$ python3 -q
>>> import numpy as np
>>> from numpy import linalg as LA
>>> np.set_printoptions(precision=2, suppress=True, linewidth=200, legacy="1.25")
>>> E = np.load("mat.npy")
>>> E
array([[ 0,  0,  2],
       [-9,  0,  0],
       [ 0,  7,  0]])
>>> P = np.triu(np.array([[1, 2, 4], [2, 4, 1], [5, 5, 1]]), 1) + np.eye(3)
>>> Y = P @ E @ LA.inv(P)
>>> np.trace(Y), np.trace(E)
(0.0, 0)
>>> Y
array([[-18.,  64.,  10.],
       [ -9.,  25.,  11.],
       [  0.,   7.,  -7.]])
>>> LA.matrix_rank(Y)
3
>>> P @ E - E @ P
array([[-18.,  28.,   0.],
       [  0.,  25.,  36.],
       [  0.,   0.,  -7.]])
>>> round(float(LA.det(Y)), 2)
-126.0
>>> q, evecs = LA.qr(E[:, :1])[0], LA.qr(E[:, 1:])[0]
>>> sv = LA.svd(q.T @ evecs, compute_uv=False)
>>> (sv > 0.9).sum()
0
>>> sv
array([0.])
>>> np.degrees(np.arccos(sv.clip(0, 1)))
array([90.])
>>> arr = np.load("dump.npy")
>>> arr
array([[ 0.  ,  0.  ,  0.  ],
       [ 0.79, -0.67, -0.99],
       [ 0.  ,  0.  ,  0.  ],
       [ 0.16, -0.12, -0.41],
       [-0.38,  0.29,  0.8 ],
       [-0.08,  0.06,  0.22],
       [ 0.38, -0.29, -0.8 ],
       [-0.31,  0.24,  0.71],
       [-0.41,  0.32,  0.84],
       [-0.35,  0.26,  0.76],
       [ 0.31, -0.24, -0.71],
       [-0.27,  0.21,  0.65],
       [-0.27,  0.21,  0.65],
       [-0.27,  0.21,  0.65],
       [ 0.08, -0.06, -0.22],
       [ 0.27, -0.21, -0.65],
       [ 0.04, -0.03, -0.11],
       [ 0.27, -0.21, -0.65],
       [ 0.56, -0.45, -0.94],
       [-0.12,  0.09,  0.32],
       [-0.35,  0.26,  0.76],
       [ 0.69, -0.56, -0.98],
       [ 0.41, -0.32, -0.84]])
>>> x0 = np.array([1, 0, 2])
>>> a = np.maximum(E @ x0, 0)
>>> np.tanh(E @ x0)
array([ 1., -1.,  0.])
>>> np.flatnonzero(a > 1e-9)
array([0])
>>> E * (a > 1e-9)[:, None]
array([[0, 0, 2],
       [0, 0, 0],
       [0, 0, 0]])
>>> np.maximum(E @ (3 * x0), 0)
array([12,  0,  0])
